% ipython --no-banner

In [1]: import numpy as np

In [2]: import numpy.linalg as la

In [3]: np.set_printoptions(precision=2, suppress=True, linewidth=120)

In [4]: def rnd(a):
   ...:     return np.round(a, 2) + 0
   ...: 

In [5]: E = np.load("test8.npy")

In [6]: E
Out[6]: 
array([[-2.95,  0.  ,  5.  ,  0.  , -5.  ,  1.  , -5.  ,  5.  ],
       [-3.  ,  0.05, -5.  ,  1.  , -3.  ,  3.  , -3.  ,  0.  ],
       [ 4.  , -5.  , -2.95,  2.  , -3.  , -1.  ,  4.  ,  0.  ],
       [-2.  ,  5.  ,  5.  , -2.95,  2.  ,  5.  ,  3.  , -2.  ],
       [ 0.  , -1.  , -1.  ,  4.  , -3.95,  5.  ,  0.  , -5.  ],
       [-3.  ,  1.  ,  4.  , -1.  ,  3.  , -4.95, -3.  ,  3.  ],
       [ 5.  , -4.  ,  5.  , -3.  ,  3.  ,  4.  ,  0.05, -2.  ],
       [-3.  ,  0.  ,  5.  ,  0.  , -5.  ,  1.  , -5.  ,  5.05]])

In [7]: (E + E.T) / 2
Out[7]: 
array([[-2.95, -1.5 ,  4.5 , -1.  , -2.5 , -1.  ,  0.  ,  1.  ],
       [-1.5 ,  0.05, -5.  ,  3.  , -2.  ,  2.  , -3.5 ,  0.  ],
       [ 4.5 , -5.  , -2.95,  3.5 , -2.  ,  1.5 ,  4.5 ,  2.5 ],
       [-1.  ,  3.  ,  3.5 , -2.95,  3.  ,  2.  ,  0.  , -1.  ],
       [-2.5 , -2.  , -2.  ,  3.  , -3.95,  4.  ,  1.5 , -5.  ],
       [-1.  ,  2.  ,  1.5 ,  2.  ,  4.  , -4.95,  0.5 ,  2.  ],
       [ 0.  , -3.5 ,  4.5 ,  0.  ,  1.5 ,  0.5 ,  0.05, -3.5 ],
       [ 1.  ,  0.  ,  2.5 , -1.  , -5.  ,  2.  , -3.5 ,  5.05]])

In [8]: rnd(np.sort(np.abs(la.eigvals(E))))
Out[8]: array([ 0.05,  1.89,  5.13,  5.95,  5.95,  7.29,  7.29, 12.48])

In [9]: rnd(la.det(E))
Out[9]: np.float64(-11400.65)

In [10]: E.ravel(order="F")
Out[10]: 
array([-2.95, -3.  ,  4.  , -2.  ,  0.  , -3.  ,  5.  , -3.  ,  0.  ,  0.05, -5.  ,  5.  , -1.  ,  1.  , -4.  ,  0.  ,
        5.  , -5.  , -2.95,  5.  , -1.  ,  4.  ,  5.  ,  5.  ,  0.  ,  1.  ,  2.  , -2.95,  4.  , -1.  , -3.  ,  0.  ,
       -5.  , -3.  , -3.  ,  2.  , -3.95,  3.  ,  3.  , -5.  ,  1.  ,  3.  , -1.  ,  5.  ,  5.  , -4.95,  4.  ,  1.  ,
       -5.  , -3.  ,  4.  ,  3.  ,  0.  , -3.  ,  0.05, -5.  ,  5.  ,  0.  ,  0.  , -2.  , -5.  ,  3.  , -2.  ,  5.05])

In [11]: E.reshape(2, -1)
Out[11]: 
array([[-2.95,  0.  ,  5.  ,  0.  , -5.  ,  1.  , -5.  ,  5.  , -3.  ,  0.05, -5.  ,  1.  , -3.  ,  3.  , -3.  ,
         0.  ,  4.  , -5.  , -2.95,  2.  , -3.  , -1.  ,  4.  ,  0.  , -2.  ,  5.  ,  5.  , -2.95,  2.  ,  5.  ,
         3.  , -2.  ],
       [ 0.  , -1.  , -1.  ,  4.  , -3.95,  5.  ,  0.  , -5.  , -3.  ,  1.  ,  4.  , -1.  ,  3.  , -4.95, -3.  ,
         3.  ,  5.  , -4.  ,  5.  , -3.  ,  3.  ,  4.  ,  0.05, -2.  , -3.  ,  0.  ,  5.  ,  0.  , -5.  ,  1.  ,
        -5.  ,  5.05]])

In [12]: blk = E.reshape(8, 2, -1)

In [13]: blk.transpose(1, 0, 2)
Out[13]: 
array([[[-2.95,  0.  ,  5.  ,  0.  ],
        [-3.  ,  0.05, -5.  ,  1.  ],
        [ 4.  , -5.  , -2.95,  2.  ],
        [-2.  ,  5.  ,  5.  , -2.95],
        [ 0.  , -1.  , -1.  ,  4.  ],
        [-3.  ,  1.  ,  4.  , -1.  ],
        [ 5.  , -4.  ,  5.  , -3.  ],
        [-3.  ,  0.  ,  5.  ,  0.  ]],

       [[-5.  ,  1.  , -5.  ,  5.  ],
        [-3.  ,  3.  , -3.  ,  0.  ],
        [-3.  , -1.  ,  4.  ,  0.  ],
        [ 2.  ,  5.  ,  3.  , -2.  ],
        [-3.95,  5.  ,  0.  , -5.  ],
        [ 3.  , -4.95, -3.  ,  3.  ],
        [ 3.  ,  4.  ,  0.05, -2.  ],
        [-5.  ,  1.  , -5.  ,  5.05]]])

In [14]: blk[:, 0]
Out[14]: 
array([[-2.95,  0.  ,  5.  ,  0.  ],
       [-3.  ,  0.05, -5.  ,  1.  ],
       [ 4.  , -5.  , -2.95,  2.  ],
       [-2.  ,  5.  ,  5.  , -2.95],
       [ 0.  , -1.  , -1.  ,  4.  ],
       [-3.  ,  1.  ,  4.  , -1.  ],
       [ 5.  , -4.  ,  5.  , -3.  ],
       [-3.  ,  0.  ,  5.  ,  0.  ]])

In [15]: rnd(blk.sum(axis=1))
Out[15]: 
array([[-7.95,  1.  ,  0.  ,  5.  ],
       [-6.  ,  3.05, -8.  ,  1.  ],
       [ 1.  , -6.  ,  1.05,  2.  ],
       [ 0.  , 10.  ,  8.  , -4.95],
       [-3.95,  4.  , -1.  , -1.  ],
       [ 0.  , -3.95,  1.  ,  2.  ],
       [ 8.  ,  0.  ,  5.05, -5.  ],
       [-8.  ,  1.  ,  0.  ,  5.05]])

In [16]: blk.shape
Out[16]: (8, 2, 4)

In [17]: rnd(np.einsum("ihd,ihd->ih", blk, blk))
Out[17]: 
array([[33.7, 76. ],
       [35. , 27. ],
       [53.7, 26. ],
       [62.7, 42. ],
       [18. , 65.6],
       [27. , 51.5],
       [75. , 29. ],
       [34. , 76.5]])
